$ python -q
>>> import numpy as np
>>> from numpy import linalg as LA
>>> np.set_printoptions(suppress=True, linewidth=200)
>>> rnd = lambda a: np.round(a, 2) + 0
>>> E = np.loadtxt("arr.csv", delimiter=",")
>>> E
array([[-2.,  0., -2., -4.],
       [ 0.,  2.,  2.,  0.],
       [-2.,  2.,  4.,  3.],
       [-4.,  0.,  3.,  4.]])
>>> ev, evecs = LA.eigh(E)
>>> vec = np.array([0, 0, 1, 0])
>>> print(np.abs(E).sum(axis=1).max(), rnd(np.abs(ev).max()))
11.0 8.94
>>> print(rnd(evecs * np.abs(ev) @ evecs.T))
[[ 4.58 -0.18 -1.46 -0.93]
 [-0.18  2.03  1.96 -0.07]
 [-1.46  1.96  4.07  3.23]
 [-0.93 -0.07  3.23  5.45]]
>>> print(vec @ E @ vec / (vec @ vec), rnd(ev[0]), rnd(ev[-1]))
4.0 -4.03 8.94
>>> rnd(LA.eigvalsh(E[1:, 1:]))
array([-0.1 ,  2.71,  7.39])
>>> vec @ E @ vec
np.float64(4.0)
>>> vec = np.array([-2, -1, -2, -2])
>>> E @ vec
array([ 16.,  -6., -12.,  -6.])
>>> np.sign((E @ vec).round(6))
array([ 1., -1., -1., -1.])
>>> np.einsum("ij,j->i", E, vec)
array([ 16.,  -6., -12.,  -6.])
>>> (E * vec).sum(axis=1)
array([ 16.,  -6., -12.,  -6.])
>>> print(E @ np.ones(4))
[-8.  4.  7.  3.]
>>> (E @ vec).argmax()
np.int64(0)
>>> LA.norm(E @ vec) <= LA.norm(E, 2) * LA.norm(vec) + 1e-9
np.True_
>>> A2 = LA.inv(E)
>>> rnd(LA.inv(A2))
array([[-2.,  0., -2., -4.],
       [ 0.,  2.,  2.,  0.],
       [-2.,  2.,  4.,  3.],
       [-4.,  0.,  3.,  4.]])
>>> rnd(E @ A2)
array([[1., 0., 0., 0.],
       [0., 1., 0., 0.],
       [0., 0., 1., 0.],
       [0., 0., 0., 1.]])
>>> F = np.load("sample13.npy")
>>> F
array([[3, 3, 3],
       [3, 3, 3]])
>>> A2 = F / LA.norm(F, axis=1, keepdims=True)
>>> cov = A2 @ A2.T
>>> np.argwhere(np.triu(np.abs(cov) > 0.95, 1))
array([[0, 1]])
>>> rnd(cov[0])
array([1., 1.])
>>> (cov - 2 * np.eye(2)).round(6).argmax(axis=1)
array([1, 0])
>>> f, v = F[1], F[0]
>>> f @ f
np.int64(27)
>>> f @ v
np.int64(27)
>>> pr = (f @ v) / (f @ f) * f
>>> print((v - pr) @ f)
0.0
>>> LA.matrix_rank(np.outer(f, v))
np.int64(1)
>>> pr
array([3., 3., 3.])
>>> X = np.array([[-4.48, 0.25, 3.29],
...     [-3.58, -1.62, 0.31],
...     [-2.49, 1.52, 3.07],
...     [-5.21, 0.77, 4.78],
...     [-3.04, 2.57, 3.84],
...     [-3.31, 3.87, 3.56],
...     [-3.08, 2.32, 3.64],
...     [-2.92, 2.33, 2.99],
...     [-3.19, 1.84, 3.48],
...     [-3.91, -4.06, 0.63],
...     [-1.9, 1.18, 3.18],
...     [-3.34, -2.92, 2.72],
...     [-4.69, -1.27, 1.64],
...     [-2.73, 0.26, 3.88],
...     [-3.12, 1.57, 4.88]])
>>> vec = np.array([2, 1, 0])
>>> rhs = X @ vec
>>> coef, lr = np.zeros(3), 1 / LA.norm(X, 2) ** 2
>>> for i in range(25):
...     coef -= lr * X.T @ (X @ coef - rhs)
...     if i % 5 == 0: print(i, round(LA.norm(X @ coef - rhs), 2))
... 
0 11.79
5 3.82
10 1.85
15 1.42
20 1.24
>>> rnd(coef)
array([ 1.77,  1.16, -0.28])
>>> f, v = X[2], X[6]
>>> rnd(f @ v)
np.float64(22.37)
>>> pr = (f @ v) / (f @ f) * f
>>> rnd((v - pr) @ f)
np.float64(0.0)
>>> rnd(LA.norm(f + v) ** 2 + LA.norm(f - v) ** 2)
np.float64(92.11)
>>> rnd(np.outer(f, v))
array([[ 7.67, -5.78, -9.06],
       [-4.68,  3.53,  5.53],
       [-9.46,  7.12, 11.17]])
>>> Xs = X - X.mean(axis=0)
>>> Uu, sig, VT = LA.svd(Xs, full_matrices=False)
>>> rnd(sig ** 2 / (sig ** 2).sum())
array([0.81, 0.12, 0.07])
>>> LA.matrix_rank(Xs)
np.int64(3)
>>> rnd((sig ** 2).sum() ** 2 / (sig ** 4).sum())
np.float64(1.5)
>>> rnd(sig)
array([9.04, 3.51, 2.73])
>>> np.abs(VT[0]).argmax()
np.int64(1)
>>> rnd(np.abs(VT[-1]))
array([0.78, 0.36, 0.51])
>>> rnd(Xs.mean(axis=0))
array([0., 0., 0.])
>>> W2 = X[[9, 7]].astype(float)
>>> for _ in range(7):
...     idx = LA.norm(X[:, None] - W2, axis=-1).argmin(axis=1)
...     W2 = np.array([X[idx == j].mean(axis=0) for j in range(2)])
... 
>>> idx
array([1, 0, 1, 1, 1, 1, 1, 1, 1, 0, 1, 0, 0, 1, 1])
>>> rnd(W2)
array([[-3.88, -2.47,  1.32],
       [-3.22,  1.68,  3.69]])
>>> print(np.bincount(idx))
[ 4 11]
>>> np.abs(W2[1] - W2[0]).argmax()
np.int64(1)
>>> f, v = W2[1], W2[0]
>>> print(rnd(f @ v))
13.26
>>> pr = (f @ v) / (f @ f) * f
>>> rnd(v - pr)
array([-2.29, -3.3 , -0.5 ])
>>> rnd(pr)
array([-1.59,  0.83,  1.82])
>>> LA.matrix_rank(np.outer(f, v))
np.int64(1)
>>> m1 = np.load("w.npy")
>>> rnd(m1)
array([[ 3.  , -3.16, -1.08],
       [ 3.  , -0.97,  0.01],
       [ 3.  ,  2.6 ,  1.8 ],
       [ 3.  ,  4.01,  2.51],
       [ 3.  , -0.04,  0.48],
       [ 3.  , -0.33,  0.34],
       [ 3.  ,  3.01,  2.  ],
       [ 3.  , -0.48,  0.26],
       [ 3.  ,  0.24,  0.62],
       [ 3.  ,  2.92,  1.96],
       [ 3.  , -1.07, -0.03],
       [ 3.  ,  2.57,  1.78],
       [ 3.  ,  2.99,  2.  ],
       [ 3.  , -0.25,  0.37],
       [ 3.  ,  3.3 ,  2.15]])
>>> print(LA.matrix_rank(m1, rtol=0.1))
2
>>> LA.cond(m1) > 100
np.True_
>>> [round(float(x), 2) for x in LA.svd(m1, compute_uv=False)[:3]]
[13.67, 7.67, 0.0]
>>> rnd(LA.norm(m1, 2) / LA.norm(m1))
np.float64(0.87)
>>> np.argsort(-LA.norm(m1, axis=0).round(6), kind="stable")[:3]
array([0, 1, 2])
>>> rank = LA.matrix_rank(m1)
>>> rank
np.int64(2)
>>> N = LA.svd(m1)[2][rank:].T
>>> np.allclose(m1 @ N, 0)
True
>>> print([int(LA.matrix_rank(m1[:, :j + 1])) for j in range(3)])
[1, 2, 2]
>>> N.shape
(3, 1)
>>> print(LA.matrix_rank(m1.T @ m1), LA.matrix_rank(m1 @ m1.T))
2 2
>>> print(rnd(np.trace(LA.pinv(m1) @ m1)))
2.0
>>> try:
...     LA.inv(m1)
... except LA.LinAlgError as e:
...     print("failed:", e)
... 
failed: Last 2 dimensions of the array must be square
>>> print(np.abs(np.diag(LA.qr(m1)[1])) > 1e-9)
[ True  True False]
>>> np.unique(m1.round(6), axis=0).shape
(15, 3)
>>> Uu, sig, VT = LA.svd(m1)
>>> evecs = VT[:(sig > 1e-8).sum()]
>>> rng = np.random.default_rng(99599)
>>> vec = m1[13] + 2 * m1[4] + rng.integers(2) * np.eye(3)[1]
>>> rnd(vec)
array([ 9.  , -0.34,  1.33])
>>> print(rnd(evecs.T @ evecs))
[[ 0.98 -0.07  0.13]
 [-0.07  0.8   0.39]
 [ 0.13  0.39  0.22]]
>>> K = np.loadtxt("out4.csv", delimiter=",")
>>> print(K)
[[-3. -2. -1.  0.]
 [ 1.  2.  3.  4.]
 [ 5.  6.  7.  8.]
 [ 9. 10. 11. 12.]]
>>> print(rnd(LA.det(K[::-1])))
0.0
>>> rnd(LA.eigvals(K).sum().real)
np.float64(18.0)
>>> print(rnd(LA.det(2 * K)), rnd(LA.det(K)))
0.0 0.0
>>> print(np.einsum("ij,ji->", K, K))
484.0
>>> print(rnd(np.poly(K)))
[  1. -18. -80.   0.   0.]
>>> Uu, sig, VT = LA.svd(K)
>>> np.argmax(sig[:-1] / (sig[1:] + 1e-6)) + 1
np.int64(2)
>>> A2 = Uu[:, :2] @ np.diag(sig[:2]) @ VT[:2]
>>> rnd(np.abs(K - A2).max())
np.float64(0.0)
>>> rank = LA.matrix_rank(K)
>>> rank
np.int64(2)
>>> N = LA.svd(K)[2][rank:].T
>>> np.allclose(K @ N, 0)
True
>>> LA.matrix_rank(K.T @ K), LA.matrix_rank(K @ K.T)
(np.int64(2), np.int64(2))
>>> rnd(K @ N)
array([[0., 0.],
       [0., 0.],
       [0., 0.],
       [0., 0.]])
>>> [int(LA.matrix_rank(np.delete(K, i, axis=0))) for i in range(4)]
[2, 2, 2, 2]
>>> N.shape
(4, 2)
>>> W0 = np.load("layer17.npy")
>>> W0
array([[6., 1., 1., 1.],
       [1., 6., 1., 1.],
       [1., 1., 6., 1.],
       [1., 1., 1., 6.]])
>>> low = LA.cholesky(W0)
>>> print(LA.eigvalsh(W0).min() > 0)
True
>>> rnd(low @ low.T)
array([[6., 1., 1., 1.],
       [1., 6., 1., 1.],
       [1., 1., 6., 1.],
       [1., 1., 1., 6.]])
>>> ev, evecs = LA.eigh(W0)
>>> print(rnd(evecs.T @ W0 @ evecs))
[[5. 0. 0. 0.]
 [0. 5. 0. 0.]
 [0. 0. 5. 0.]
 [0. 0. 0. 9.]]
>>> rnd(ev)
array([5., 5., 5., 9.])
>>> rnd(evecs.T @ evecs)
array([[1., 0., 0., 0.],
       [0., 1., 0., 0.],
       [0., 0., 1., 0.],
       [0., 0., 0., 1.]])
>>> print(rnd(LA.svd(W0, compute_uv=False)))
[9. 5. 5. 5.]
>>> rnd(LA.eigvalsh(W0 + -1 * np.eye(4)))
array([4., 4., 4., 8.])
>>> print(rnd(np.abs(evecs[:, -1])))
[0.5 0.5 0.5 0.5]
>>> ev.sum(), np.trace(W0)
(np.float64(24.0), np.float64(24.0))
>>> print(rnd(LA.eigvalsh(W0 @ W0)))
[25. 25. 25. 81.]
